$ python -q
>>> import numpy as np
>>> from numpy import linalg as LA
>>> np.set_printoptions(precision=1, suppress=True, linewidth=120, sign=" ")
>>> tidy = lambda a: np.round(a, 1) + 0
>>> B = np.array([[-4, 1, 4, 2], [2, -1, -1, 1]])
>>> arr = np.block([[np.zeros((2, 2)), B], [B.T, np.zeros((4, 4))]])
>>> arr
array([[ 0.,  0., -4.,  1.,  4.,  2.],
       [ 0.,  0.,  2., -1., -1.,  1.],
       [-4.,  2.,  0.,  0.,  0.,  0.],
       [ 1., -1.,  0.,  0.,  0.,  0.],
       [ 4., -1.,  0.,  0.,  0.,  0.],
       [ 2.,  1.,  0.,  0.,  0.,  0.]])
>>> # equal to its transpose
>>> ev, vecs = LA.eigh(arr)
>>> tidy(LA.eigvalsh(arr @ arr))
array([  0. ,   0. ,   3.4,   3.4,  40.6,  40.6])
>>> tidy(LA.svd(arr, compute_uv=False))
array([ 6.4,  6.4,  1.8,  1.8,  0. ,  0. ])
>>> tidy(ev.sum()), np.trace(arr)
(np.float64(0.0), np.float64(0.0))
>>> print(tidy(np.abs(vecs[:, -1])))
[ 0.7  0.2  0.5  0.1  0.5  0.2]
>>> np.unique(ev.round(6) + 0, return_counts=True)[1]
array([ 1,  1,  2,  1,  1])
>>> print(tidy(ev))
[-6.4 -1.8  0.   0.   1.8  6.4]
>>> print(tidy(vecs.T @ vecs))
[[ 1.  0.  0.  0.  0.  0.]
 [ 0.  1.  0.  0.  0.  0.]
 [ 0.  0.  1.  0.  0.  0.]
 [ 0.  0.  0.  1.  0.  0.]
 [ 0.  0.  0.  0.  1.  0.]
 [ 0.  0.  0.  0.  0.  1.]]
>>> (ev > 1e-8).sum(), (ev < -1e-8).sum()
(np.int64(2), np.int64(2))
>>> tidy(vecs.T @ arr @ vecs)
array([[-6.4,  0. ,  0. ,  0. ,  0. ,  0. ],
       [ 0. , -1.8,  0. ,  0. ,  0. ,  0. ],
       [ 0. ,  0. ,  0. ,  0. ,  0. ,  0. ],
       [ 0. ,  0. ,  0. ,  0. ,  0. ,  0. ],
       [ 0. ,  0. ,  0. ,  0. ,  1.8,  0. ],
       [ 0. ,  0. ,  0. ,  0. ,  0. ,  6.4]])
>>> W0 = np.load("case11.npy")
>>> W0
array([[-1.2,  0.9, -0.3,  0.2,  0. ],
       [-0.6,  0. , -1.4, -1. ,  1. ],
       [ 2.7,  1.2,  0.9, -0.8,  0.2],
       [ 0.3, -1.1,  0.4,  0.4,  0.8],
       [-0.3, -1. , -0.9,  1.3, -0.4],
       [ 2.4,  0.1, -0.2,  1. ,  1.5],
       [ 1.5, -0.6,  0. ,  0.4, -1.2]])
>>> O, vecs = LA.qr(W0[:, :4])[0], LA.qr(W0[:, 4:])[0]
>>> sig = LA.svd(O.T @ vecs, compute_uv=False)
>>> print(tidy(LA.norm(O @ O.T - vecs @ vecs.T, 2)))
1.0
>>> tidy(sig)
array([ 0.4])
>>> (sig > 0.9).sum()
np.int64(0)
>>> E = np.load("sample2.npy")
>>> E
array([[ 1.,  8., -2., -8., -3.],
       [ 6., -1., -8., -4.,  1.],
       [-3.,  8., -9., -8.,  3.],
       [ 5.,  9., -4.,  2.,  3.],
       [ 0.,  0.,  0.,  0.,  8.]])
>>> rng = np.random.default_rng(35678)
>>> labels = rng.permutation(5)
>>> labels
array([ 4,  1,  3,  0,  2])
>>> B = E[labels][:, labels]
>>> print(tidy(LA.det(B)), tidy(LA.det(E[labels])))
64336.0 -64336.0
>>> np.trace(B)
np.float64(1.0)
>>> hat = np.triu(np.array([[4, 6, -2, -6, -5],
...     [-3, 7, 1, -5, 3],
...     [-7, 7, 1, -5, -1],
...     [-7, -6, -7, 4, 4],
...     [-9, -2, -1, -7, 6]]), 1) + np.eye(5)
>>> B = hat @ E @ LA.inv(hat)
>>> print(np.trace(B), np.trace(E))
1.0 1.0
>>> hat @ E - E @ hat
array([[ 12., -82., -12.,  16., -47.],
       [-28., -73.,  24., -27.,  53.],
       [-25., -27.,   6., -33., -39.],
       [  0., -30.,   1.,  55.,  18.],
       [  0.,   0.,   0.,   0.,   0.]])
>>> tidy(np.poly(B))
array([     1.,     -1.,    -21.,   -313.,   8306., -64336.])
>>> tidy(LA.det(E.T))
np.float64(64336.0)
>>> np.kron(np.eye(2, dtype=int), E)
array([[ 1.,  8., -2., -8., -3.,  0.,  0., -0., -0., -0.],
       [ 6., -1., -8., -4.,  1.,  0., -0., -0., -0.,  0.],
       [-3.,  8., -9., -8.,  3., -0.,  0., -0., -0.,  0.],
       [ 5.,  9., -4.,  2.,  3.,  0.,  0., -0.,  0.,  0.],
       [ 0.,  0.,  0.,  0.,  8.,  0.,  0.,  0.,  0.,  0.],
       [ 0.,  0., -0., -0., -0.,  1.,  8., -2., -8., -3.],
       [ 0., -0., -0., -0.,  0.,  6., -1., -8., -4.,  1.],
       [-0.,  0., -0., -0.,  0., -3.,  8., -9., -8.,  3.],
       [ 0.,  0., -0.,  0.,  0.,  5.,  9., -4.,  2.,  3.],
       [ 0.,  0.,  0.,  0.,  0.,  0.,  0.,  0.,  0.,  8.]])
>>> tidy(LA.eigvals(E).sum().real)
np.float64(1.0)
>>> print(np.einsum("ij,ji->", E, E))
43.0
>>> blk = np.stack([E, 5 * E, E[::-1]])
>>> LA.matrix_rank(blk)
array([ 5,  5,  5])
>>> (blk @ E.T).shape
(3, 5, 5)
>>> blk.sum(axis=0)
array([[  6.,  48., -12., -48., -10.],
       [ 41.,   3., -52., -22.,   9.],
       [-21.,  56., -63., -56.,  21.],
       [ 36.,  53., -32.,   8.,  19.],
       [  1.,   8.,  -2.,  -8.,  45.]])
>>> print(LA.matrix_rank(blk.reshape(3, -1)))
2
>>> blk.shape
(3, 5, 5)
>>> x = np.array([9, 2, 9, -1, 6])
>>> a = np.maximum(E @ x, 0)
>>> tidy(np.tanh(E @ x))
array([-1., -1., -1.,  1.,  1.])
>>> mat = np.loadtxt("x.csv", delimiter=",")
>>> mat
array([[ 0.,  0.,  0.,  0.,  8.],
       [ 0.,  0.,  0.,  0.,  4.],
       [ 0.,  0.,  0.,  0., -3.],
       [ 0.,  0.,  0.,  0., -7.],
       [ 8.,  4., -3., -7.,  0.]])
>>> rk = LA.matrix_rank(mat)
>>> print(rk)
2
>>> N = LA.svd(mat)[2][rk:].T
>>> N.shape
(5, 3)
>>> print([int(LA.matrix_rank(np.delete(mat, i, axis=0))) for i in range(5)])
[2, 2, 2, 2, 1]
>>> tidy(N @ N.T)
array([[ 0.5, -0.2,  0.2,  0.4,  0. ],
       [-0.2,  0.9,  0.1,  0.2,  0. ],
       [ 0.2,  0.1,  0.9, -0.2,  0. ],
       [ 0.4,  0.2, -0.2,  0.6,  0. ],
       [ 0. ,  0. ,  0. ,  0. ,  0. ]])
>>> m1 = np.loadtxt("run18.csv", delimiter=",")
>>> m1
array([[  0.,  14.,  18., -12.,  12.],
       [  0.,   0.,   0.,   0.,   0.],
       [  0.,   9.,   9.,  -6.,   9.],
       [  1.,   7.,   9.,  -7.,   7.]])
>>> # looks like rank 3
>>> ang = np.radians(30)
>>> Rm = np.eye(5)
>>> Rm[1, 1] = Rm[4, 4] = np.cos(ang)
>>> Rm[1, 4], Rm[4, 1] = -np.sin(ang), np.sin(ang)
>>> tidy(Rm)
array([[ 1. ,  0. ,  0. ,  0. ,  0. ],
       [ 0. ,  0.9,  0. ,  0. , -0.5],
       [ 0. ,  0. ,  1. ,  0. ,  0. ],
       [ 0. ,  0. ,  0. ,  1. ,  0. ],
       [ 0. ,  0.5,  0. ,  0. ,  0.9]])
>>> B = m1 @ Rm.T
>>> print(np.allclose(m1 @ m1.T, B @ B.T))
True
>>> print(tidy(B))
[[  0.    6.1  18.  -12.   17.4]
 [  0.    0.    0.    0.    0. ]
 [  0.    3.3   9.   -6.   12.3]
 [  1.    2.6   9.   -7.    9.6]]
>>> tidy(np.abs(B - m1).max(axis=0))
array([ 0. ,  7.9,  0. ,  0. ,  5.4])
>>> left, sig, VT = LA.svd(E, full_matrices=False)
>>> tidy(left.T @ left)
array([[ 1.,  0.,  0.,  0.,  0.],
       [ 0.,  1.,  0.,  0.,  0.],
       [ 0.,  0.,  1.,  0.,  0.],
       [ 0.,  0.,  0.,  1.,  0.],
       [ 0.,  0.,  0.,  0.,  1.]])
>>> tidy(left.T @ E @ VT.T)
array([[ 20.2,   0. ,   0. ,   0. ,   0. ],
       [  0. ,  10.5,   0. ,   0. ,   0. ],
       [  0. ,   0. ,   8.9,   0. ,   0. ],
       [  0. ,   0. ,   0. ,   8.4,   0. ],
       [  0. ,   0. ,   0. ,   0. ,   4. ]])
>>> tidy(sig)
array([ 20.2,  10.5,   8.9,   8.4,   4. ])
>>> tidy(VT @ VT.T)
array([[ 1.,  0.,  0.,  0.,  0.],
       [ 0.,  1.,  0.,  0.,  0.],
       [ 0.,  0.,  1.,  0.,  0.],
       [ 0.,  0.,  0.,  1.,  0.],
       [ 0.,  0.,  0.,  0.,  1.]])
>>> print(left.shape, sig.shape, VT.shape)
(5, 5) (5,) (5, 5)
>>> print(np.allclose(left * sig @ VT, E))
True
